$ python3 -q
>>> import numpy as np
>>> np.set_printoptions(precision=1, suppress=True, linewidth=120)
>>> def rnd(a):
...     return np.round(a, 1) + 0
... 
>>> K = np.loadtxt("test8.csv", delimiter=",")
>>> print(rnd(K))
[[-2.8  2.7  9.2]
 [-7.7  1.1  6.3]
 [ 2.6  3.4  9. ]
 [ 9.9  1.4  0.2]
 [ 9.9  1.  -0.9]
 [-0.8  3.1  9.5]
 [ 1.5 -3.  -9.4]
 [-2.3  2.9  9.3]
 [-8.2 -2.8 -5. ]
 [ 2.2  3.4  9.1]
 [-6.6 -3.2 -6.8]
 [-6.9 -3.2 -6.5]]
>>> G = np.cov(K, rowvar=False)
>>> print(rnd(np.linalg.eigvalsh(G)[::-1]))
[66.4 37.3  0. ]
>>> print(rnd(K.std(axis=0)))
[6.  2.7 7.2]
>>> print(rnd(G))
[[39.4  7.5  6.3]
 [ 7.5  7.8 20.1]
 [ 6.3 20.1 56.5]]
>>> print(rnd(np.median(K, axis=0)))
[-1.5  1.3  3.3]
>>> print(rnd(np.corrcoef(K.T)))
[[1.  0.4 0.1]
 [0.4 1.  1. ]
 [0.1 1.  1. ]]
>>> print(np.argwhere(np.triu(np.abs(np.corrcoef(K.T)) > 0.8, 1)))
[[1 2]]
>>> print(G.shape)
(3, 3)
>>> Uu, s, vt = np.linalg.svd(K)
>>> V = vt[:(s > 1e-8).sum()]
>>> rng = np.random.default_rng(27)
>>> x0 = K[8] + -1 * K[10] + rng.integers(2) * np.eye(3)[1]
>>> print(rnd(x0))
[-1.6  0.4  1.8]
>>> print(np.linalg.matrix_rank(np.vstack([K, x0])))
2
>>> print(rnd(V.T @ V))
[[1.  0.1 0. ]
 [0.1 0.1 0.3]
 [0.  0.3 0.9]]
>>> print(rnd(np.diag(V.T @ V)))
[1.  0.1 0.9]
>>> feats = np.array([[-0.2, -0.1, -1.6], [0.9, 1.0, 0.5], [-1.2, -0.4, -2.1]])
>>> print(feats)
[[-0.2 -0.1 -1.6]
 [ 0.9  1.   0.5]
 [-1.2 -0.4 -2.1]]
>>> labels = rng.permutation(3)
>>> B = feats[:, labels] * rng.choice([-1, 1], 3)
>>> print(B)
[[-0.1  0.2 -1.6]
 [ 1.  -0.9  0.5]
 [-0.4  1.2 -2.1]]
>>> Uu, _, vt = np.linalg.svd(feats.T @ B)
>>> print(labels)
[1 0 2]
>>> r0 = np.array([1, -1, 1, 1])
>>> X = 5 * np.eye(4) + np.outer(r0, r0)
>>> print(X)
[[ 6. -1.  1.  1.]
 [-1.  6. -1. -1.]
 [ 1. -1.  6.  1.]
 [ 1. -1.  1.  6.]]
>>> # symmetric, so the eigenvalues are real
>>> evals, V = np.linalg.eigh(X)
>>> print(rnd(np.abs(V[:, -1])))
[0.5 0.5 0.5 0.5]
>>> print((evals > 1e-8).sum(), (evals < -1e-8).sum())
4 0
>>> print(np.unique(evals.round(6) + 0, return_counts=True)[1])
[3 1]
>>> print(rnd(V @ np.diag(evals) @ V.T))
[[ 6. -1.  1.  1.]
 [-1.  6. -1. -1.]
 [ 1. -1.  6.  1.]
 [ 1. -1.  1.  6.]]
>>> print(evals.sum(), np.trace(X))
24.0 24.0
>>> print(rnd(np.linalg.svd(X, compute_uv=False)))
[9. 5. 5. 5.]
>>> Z = np.array([[-5, 9, 0, -5], [-9, -6, -2, 4], [7, -4, 7, 1], [3, 2, 6, 1]])
>>> M = (rng.random((15, 4)) < 0.25) @ Z
>>> print(M)
[[10 -2 13  2]
 [ 3  2  6  1]
 [ 0  0  0  0]
 [ 0  0  0  0]
 [ 7 -4  7  1]
 [ 7 -4  7  1]
 [-9 -6 -2  4]
 [-6 -4  4  5]
 [-5  9  0 -5]
 [-5  9  0 -5]
 [ 0  0  0  0]
 [ 1 -8 11  6]
 [ 7 -4  7  1]
 [ 7 -4  7  1]
 [ 0  0  0  0]]
>>> cen = M - M.mean(axis=0)
>>> V = np.linalg.svd(cen)[2][:3]
>>> B = cen - cen @ V.T @ V
>>> print(rnd(B.std(axis=0)))
[0.1 0.3 0.1 0.5]
>>> print(rnd(np.linalg.norm(B) / np.linalg.norm(cen)))
0.1
>>> W0 = np.load("x.npy")
>>> print(W0)
[[ 0  0 -4]
 [ 0 -2  0]
 [ 1  0  0]]
>>> # splits into 2 blocks
>>> print(rnd(np.linalg.norm(W0[2], 1)), rnd(np.linalg.norm(W0[2], np.inf)))
1.0 1.0
>>> print(np.linalg.norm(W0, axis=1).argmax())
0
>>> B = np.array([[2, 1], [1, -1], [1, -2]])
>>> print(B.T @ W0.T)
[[-4 -2  2]
 [ 8  2  1]]
>>> print(np.linalg.matrix_rank(W0 @ B))
2
>>> print(np.vstack([W0, B.T]).shape)
(5, 3)
>>> print(np.einsum("ij->j", W0))
[ 1 -2 -4]
>>> print(np.einsum("ij,ij->i", W0, W0))
[16  4  1]
>>> B @ W0
Traceback (most recent call last):
  File "<python-input-58>", line 1, in <module>
    B @ W0
    ~~^~~~
ValueError: matmul: Input operand 1 has a mismatch in its core dimension 0, with gufunc signature (n?,k),(k,m?)->(n?,m?) (size 3 is different from 2)
>>> print(np.linalg.matrix_rank(np.vstack([W0, B.T])))
3
>>> print(np.einsum("ik,kj->ji", W0, B))
[[-4 -2  2]
 [ 8  2  1]]
>>> x0 = np.array([2, -4, -1])
>>> print(W0 @ np.eye(3)[0])
[0. 0. 1.]
>>> print(np.einsum("ij,j->i", W0, x0))
[4 8 2]
>>> print(W0 @ (2 * x0))
[ 8 16  4]
>>> print(W0 @ np.ones(3))
[-4. -2.  1.]
>>> hat = np.triu(np.array([[0, 2, 3], [3, 3, 3], [2, 2, 0]]), 1) + np.eye(3)
>>> B = hat @ W0 @ np.linalg.inv(hat)
>>> print(np.linalg.matrix_rank(B))
3
>>> print(rnd(np.poly(B)))
[1. 2. 4. 8.]
>>> print(rnd(np.linalg.det(B)))
-8.0
